% ipython --no-banner

In [1]: import numpy as np

In [2]: np.set_printoptions(precision=2, suppress=True, linewidth=160)

In [3]: rnd = lambda a: np.round(a, 2) + 0

In [4]: X = np.array([[12, -1, -3, 3, 0, 2, 0],
   ...:     [-3, -2, 2, 3, 1, -3, 1],
   ...:     [1, 0, -9, -1, -2, 2, -1],
   ...:     [0, 2, 2, 17, 3, 0, -3],
   ...:     [1, -2, 0, -3, -3, -2, -1],
   ...:     [2, -1, 2, 1, 2, -21, 1],
   ...:     [0, 2, -2, 0, 3, 0, -18]])

In [5]: X
Out[5]: 
array([[ 12,  -1,  -3,   3,   0,   2,   0],
       [ -3,  -2,   2,   3,   1,  -3,   1],
       [  1,   0,  -9,  -1,  -2,   2,  -1],
       [  0,   2,   2,  17,   3,   0,  -3],
       [  1,  -2,   0,  -3,  -3,  -2,  -1],
       [  2,  -1,   2,   1,   2, -21,   1],
       [  0,   2,  -2,   0,   3,   0, -18]])

In [6]: rng = np.random.default_rng(96999)

In [7]: idx = rng.permutation(7)

In [8]: idx
Out[8]: array([3, 1, 6, 0, 2, 5, 4])

In [9]: out = X[idx][:, idx]

In [10]: np.allclose(out, X)
Out[10]: False

In [11]: np.trace(out)
Out[11]: np.int64(-24)

In [12]: rnd(np.sort(np.abs(np.linalg.eigvals(out))))
Out[12]: array([ 2.82,  2.82,  8.01, 12.26, 16.72, 17.73, 21.7 ])

In [13]: idx = rng.permutation(7)

In [14]: out = X[:, idx] * rng.choice([-1, 1], 7)

In [15]: out
Out[15]: 
array([[ 12,  -3,  -1,  -3,   0,   0,   2],
       [ -3,   2,  -2,  -3,  -1,   1,  -3],
       [  1,  -9,   0,   1,   2,  -1,   2],
       [  0,   2,   2, -17,  -3,  -3,   0],
       [  1,   0,  -2,   3,   3,  -1,  -2],
       [  2,   2,  -1,  -1,  -2,   1, -21],
       [  0,  -2,   2,   0,  -3, -18,   0]])

In [16]: left, _, Vh = np.linalg.svd(X.T @ out)

In [17]: idx
Out[17]: array([0, 2, 1, 3, 4, 6, 5])

In [18]: rnd(left @ Vh)
Out[18]: 
array([[ 1.,  0.,  0.,  0.,  0.,  0.,  0.],
       [ 0.,  0.,  1.,  0.,  0.,  0.,  0.],
       [ 0.,  1.,  0.,  0.,  0.,  0.,  0.],
       [ 0.,  0.,  0., -1.,  0.,  0.,  0.],
       [ 0.,  0.,  0.,  0., -1.,  0.,  0.],
       [ 0.,  0.,  0.,  0.,  0.,  0.,  1.],
       [ 0.,  0.,  0.,  0.,  0.,  1.,  0.]])
